$ ipython --no-banner

In [1]: import numpy as np

In [2]: np.set_printoptions(precision=2, suppress=True, linewidth=140, sign=" ")

In [3]: mat = np.load("w.npy")

In [4]: mat
Out[4]: 
array([[-27.93,   3.97,  -2.81,  12.04],
       [-21.74,  19.46,  -3.42,  -2.86],
       [-21.4 ,  20.  ,  -2.84,  -2.79],
       [-28.45,   4.4 ,  -5.55,  11.53],
       [-22.26,  20.23,  -4.57,  -4.22],
       [-21.49,  19.66,  -2.8 ,  -2.49],
       [-21.23,  21.61,  -6.22,  -3.35],
       [-22.02,  19.17,  -4.75,  -6.  ],
       [-21.23,  20.36,  -2.98,  -3.3 ],
       [-26.89,   4.67,  -3.95,  11.46]])

In [5]: idx = mat[:, 0] > np.median(mat[:, 0])

In [6]: f = mat[idx].mean(axis=0) - mat[~idx].mean(axis=0)

In [7]: (((mat - mat.mean(axis=0)) @ f > 0) == idx).mean()
Out[7]: np.float64(0.8)

In [8]: arr = np.load("case1.npy")

In [9]: arr
Out[9]: 
array([[-0.92, -0.04,  1.06,  1.2 , -0.77],
       [ 0.84, -0.81, -0.53,  1.44,  0.53],
       [ 0.46,  1.37, -0.85,  0.54, -0.95],
       [-0.31, -1.18, -0.87, -0.33, -1.28],
       [-1.46,  0.24, -1.06,  0.32,  0.77]])

In [10]: rng = np.random.default_rng(90)

In [11]: idx = rng.permutation(5)

In [12]: idx
Out[12]: array([ 1,  3,  2,  0,  4])

In [13]: B = arr[idx][:, idx]

In [14]: np.allclose(B, arr)
Out[14]: False

In [15]: np.diag(B)
Out[15]: array([-0.81, -0.33, -0.85, -0.92,  0.77])
